$ python3 -q
>>> import numpy as np
>>> np.set_printoptions(suppress=True, linewidth=120)
>>> rd = lambda a: np.round(a, 2) + 0
>>> m1 = np.array([[-1.0, 3.0, -4.0, -4.0, 1.0],
...     [3.0, 0.0, -5.0, 1.0, -5.0],
...     [0.0, 0.0, 2.0, 2.0, 3.0],
...     [0.0, 0.0, 0.0, 0.0, 0.0],
...     [0.0, 0.0, 2.0, 3.0, 3.0]])
>>> # rows and columns are dependent
>>> np.linalg.matrix_rank(m1, rtol=0.1)
np.int64(3)
>>> np.argsort(-np.linalg.norm(m1, axis=0).round(6), kind="stable")[:3]
array([2, 4, 3])
>>> rng = np.random.default_rng(396)
>>> M2 = m1 + rng.integers(-2, 3, (5, 4)) @ rng.integers(-2, 3, (4, 5))
>>> M2
array([[-2.,  1., -1., -7.,  2.],
       [ 7.,  3.,  1.,  0., -5.],
       [-2.,  4.,  5.,  3.,  8.],
       [ 3., -3., -2., -1., -4.],
       [ 6.,  3.,  3.,  5., -2.]])
>>> rd(np.linalg.svd(M2 - m1, compute_uv=False))
array([10.98,  9.96,  5.88,  0.85,  0.  ])
>>> np.abs(M2 - m1).sum(axis=1)
array([10., 14., 15., 13., 17.])
>>> np.linalg.matrix_rank(M2 - m1, tol=1e-8)
np.int64(4)
>>> np.argsort(-np.linalg.norm(M2, axis=0).round(6), kind="stable")[:3]
array([4, 0, 3])
>>> J = np.load("sample9.npy")
>>> J
array([[ 2, -8,  0, -1, -2, -9],
       [-1, -3,  9,  7, -1,  1],
       [-2,  4,  4,  5,  7,  0],
       [ 1,  1,  3, -5, -6,  2],
       [ 8,  7,  0,  7, -8,  0],
       [ 5, -5, -2, -8,  9,  5]])
>>> vec = np.array([-2, 1, -1, -2, -1, 2])
>>> rhs = J @ vec
>>> rhs
array([-26, -21, -13,  16, -15,   4])
>>> rd(np.linalg.solve(J, 4 * rhs))
array([-8.,  4., -4., -8., -4.,  8.])
>>> rd(np.linalg.solve(J.T, J[4]))
array([0., 0., 0., 0., 1., 0.])
>>> rd(np.linalg.solve(J, rhs + J[:, 0]))
array([-1.,  1., -1., -2., -1.,  2.])
>>> rd(np.linalg.solve(J, J[:, 4]))
array([0., 0., 0., 0., 1., 0.])
>>> O, V = np.linalg.qr(J[:, :2])[0], np.linalg.qr(J[:, 2:])[0]
>>> sv = np.linalg.svd(O.T @ V, compute_uv=False)
>>> rd(np.linalg.norm(O @ O.T - V @ V.T, 2))
np.float64(1.0)
>>> rd(sv)
array([0.85, 0.34])
>>> (sv > 0.9).sum()
np.int64(0)
>>> th = np.radians(72)
>>> Rm = np.eye(6)
>>> Rm[0, 0] = Rm[4, 4] = np.cos(th)
>>> Rm[0, 4], Rm[4, 0] = -np.sin(th), np.sin(th)
>>> rd(Rm)
array([[ 0.31,  0.  ,  0.  ,  0.  , -0.95,  0.  ],
       [ 0.  ,  1.  ,  0.  ,  0.  ,  0.  ,  0.  ],
       [ 0.  ,  0.  ,  1.  ,  0.  ,  0.  ,  0.  ],
       [ 0.  ,  0.  ,  0.  ,  1.  ,  0.  ,  0.  ],
       [ 0.95,  0.  ,  0.  ,  0.  ,  0.31,  0.  ],
       [ 0.  ,  0.  ,  0.  ,  0.  ,  0.  ,  1.  ]])
>>> M2 = J @ Rm.T
>>> rd(np.abs(M2 - J).max(axis=0))
array([12.01,  0.  ,  0.  ,  0.  , 13.14,  0.  ])
>>> rd(np.linalg.det(Rm)), rd(np.trace(Rm))
(np.float64(1.0), np.float64(4.62))
>>> M = np.array([[-1.6, -0.7, -0.8, -1.8, 2.7, 0.4, -1.2],
...     [0.41, 0.13, -1.2, 1.18, 1.21, 0.66, -0.3],
...     [0.4, 0.1, -1.1, 1.2, 1.3, 0.6, -0.4]])
>>> M
array([[-1.6 , -0.7 , -0.8 , -1.8 ,  2.7 ,  0.4 , -1.2 ],
       [ 0.41,  0.13, -1.2 ,  1.18,  1.21,  0.66, -0.3 ],
       [ 0.4 ,  0.1 , -1.1 ,  1.2 ,  1.3 ,  0.6 , -0.4 ]])
>>> M2 = np.array([[-2, 0, -1],
...     [-1, -1, -2],
...     [-2, 0, 0],
...     [1, 1, 1],
...     [-2, 0, -2],
...     [2, 1, 2],
...     [-2, -2, 0]])
>>> rd(np.einsum("ik,kj->ji", M, M2))
array([[ 1.5 ,  2.13,  1.9 ],
       [ 1.7 ,  2.31,  2.5 ],
       [-3.4 , -0.59, -0.8 ]])
>>> rd(np.einsum("ij,ij->i", M, M))
array([15.82,  5.01,  5.03])
>>> rd(np.einsum("ij->j", M))
array([-0.79, -0.47, -3.1 ,  0.58,  5.21,  1.66, -1.9 ])
>>> left, sv, Vh = np.linalg.svd(M)
>>> rd(sv)
array([4.13, 2.96, 0.12])
>>> M2 = left[:, :2] @ np.diag(sv[:2]) @ Vh[:2]
>>> rd(np.linalg.norm(M - M2, 2)), rd(sv[2])
(np.float64(0.12), np.float64(0.12))
>>> rd(np.linalg.norm(M - M2) / np.linalg.norm(M))
np.float64(0.02)
>>> rd(np.linalg.norm(M[2] - M[0]))
np.float64(4.05)
>>> np.linalg.norm(M, axis=1).argmax()
np.int64(0)
>>> vec = np.array([0, 2, 1, 1, 3, 2, 2])
>>> np.sign((M @ vec).round(6))
array([1., 1., 1.])
>>> np.einsum("ij,j->i", M, vec)
array([2.5 , 4.59, 4.6 ])
>>> M @ np.eye(7)[6]
array([-1.2, -0.3, -0.4])
>>> M @ vec
array([2.5 , 4.59, 4.6 ])
>>> E = np.array([[0, -8, 2, 2, -2],
...     [-5, -8, -2, 2, -2],
...     [5, -4, -1, -5, -1],
...     [-4, -4, -1, -1, -1],
...     [3, 20, 0, 2, 5],
...     [-5, -8, 0, 5, -2]])
>>> # rows and columns are dependent
>>> left, sv, Vh = np.linalg.svd(E)
>>> V = Vh[:(sv > 1e-8).sum()]
>>> vec = E[2] + 5 * E[3] + rng.integers(2) * np.eye(5)[2]
>>> vec
array([-15., -24.,  -5., -10.,  -6.])
>>> np.allclose(V.T @ V @ vec, vec)
True
>>> rd(np.diag(V.T @ V))
array([1.  , 0.94, 1.  , 1.  , 0.06])
>>> rd(V.T @ V)
array([[1.  , 0.  , 0.  , 0.  , 0.  ],
       [0.  , 0.94, 0.  , 0.  , 0.24],
       [0.  , 0.  , 1.  , 0.  , 0.  ],
       [0.  , 0.  , 0.  , 1.  , 0.  ],
       [0.  , 0.24, 0.  , 0.  , 0.06]])
>>> rd(np.linalg.norm(vec - V.T @ V @ vec))
np.float64(0.0)
>>> C2 = E.T @ E
>>> np.allclose(C2, C2.T)
True
>>> np.linalg.cond(E) > 100
np.True_
>>> np.linalg.matrix_rank(E, rtol=0.1)
np.int64(3)
>>> rd(np.linalg.norm(E, 2) / np.linalg.norm(E))
np.float64(0.91)
>>> np.argsort(-np.linalg.norm(E, axis=0).round(6), kind="stable")[:3]
array([1, 0, 3])
>>> left, sv, Vh = np.linalg.svd(E)
>>> np.argmax(sv[:-1] / (sv[1:] + 1e-6)) + 1
np.int64(4)
>>> rd(sv)
array([26.4 , 10.56,  4.9 ,  1.94,  0.  ])
>>> M2 = left[:, :4] @ np.diag(sv[:4]) @ Vh[:4]
>>> rd(np.linalg.norm(E - M2) / np.linalg.norm(E))
np.float64(0.0)
>>> rd(np.abs(E - M2).max())
np.float64(0.0)
>>> arr = np.loadtxt("w.csv", delimiter=",")
>>> arr
array([[ 0., -1.,  0.],
       [ 0.,  0.,  0.],
       [ 0.,  0., -4.],
       [ 0.,  0.,  0.]])
>>> def softmax(z):
...     e = np.exp(z - z.max(axis=-1, keepdims=True))
...     return e / e.sum(axis=-1, keepdims=True)
... 
>>> softmax(arr).sum(axis=1)
array([1., 1., 1., 1.])
>>> rd(softmax(10 * arr[2]))
array([0.5, 0.5, 0. ])
>>> scores = arr @ arr.T / np.sqrt(3)
>>> rd(softmax(scores + np.triu(np.full(scores.shape, -np.inf), 1)))
array([[1.  , 0.  , 0.  , 0.  ],
       [0.5 , 0.5 , 0.  , 0.  ],
       [0.  , 0.  , 1.  , 0.  ],
       [0.25, 0.25, 0.25, 0.25]])
>>> rd(softmax(scores)[2] @ arr)
array([ 0.,  0., -4.])
>>> u = np.array([1, 3])
>>> np.convolve(arr[2], u)
array([  0.,   0.,  -4., -12.])
>>> np.correlate(arr[2], arr[3], "full")
array([0., 0., 0., 0., 0.])
>>> np.array([np.convolve(row, u, "same") for row in arr])
array([[ 0., -1., -3.],
       [ 0.,  0.,  0.],
       [ 0.,  0., -4.],
       [ 0.,  0.,  0.]])
>>> np.polyval(u, arr[2])
array([ 3.,  3., -1.])
>>> np.cross(arr[2, :3], arr[3, :3])
array([ 0., -0.,  0.])
>>> np.linalg.matrix_rank(arr, rtol=0.1)
np.int64(2)
>>> np.argsort(-np.linalg.norm(arr, axis=0).round(6), kind="stable")[:3]
array([2, 1, 0])
>>> np.linalg.cond(arr) > 100
np.True_
>>> vec = np.array([2, 2, 2])
>>> h = np.maximum(arr @ vec, 0)
>>> rd(np.tanh(arr @ vec))
array([-0.96,  0.  , -1.  ,  0.  ])
>>> np.maximum(arr @ (3 * vec), 0)
array([0., 0., 0., 0.])
>>> arr.T @ h
array([0., 0., 0.])
>>> h
array([0., 0., 0., 0.])
>>> arr * (h > 1e-9)[:, None]
array([[ 0., -0.,  0.],
       [ 0.,  0.,  0.],
       [ 0.,  0., -0.],
       [ 0.,  0.,  0.]])
>>> rank = np.linalg.matrix_rank(arr)
>>> rank
np.int64(2)
>>> N = np.linalg.svd(arr)[2][rank:].T
>>> N @ N.T
array([[1., 0., 0.],
       [0., 0., 0.],
       [0., 0., 0.]])
>>> np.allclose(arr @ N, 0)
True
>>> N.shape
(3, 1)
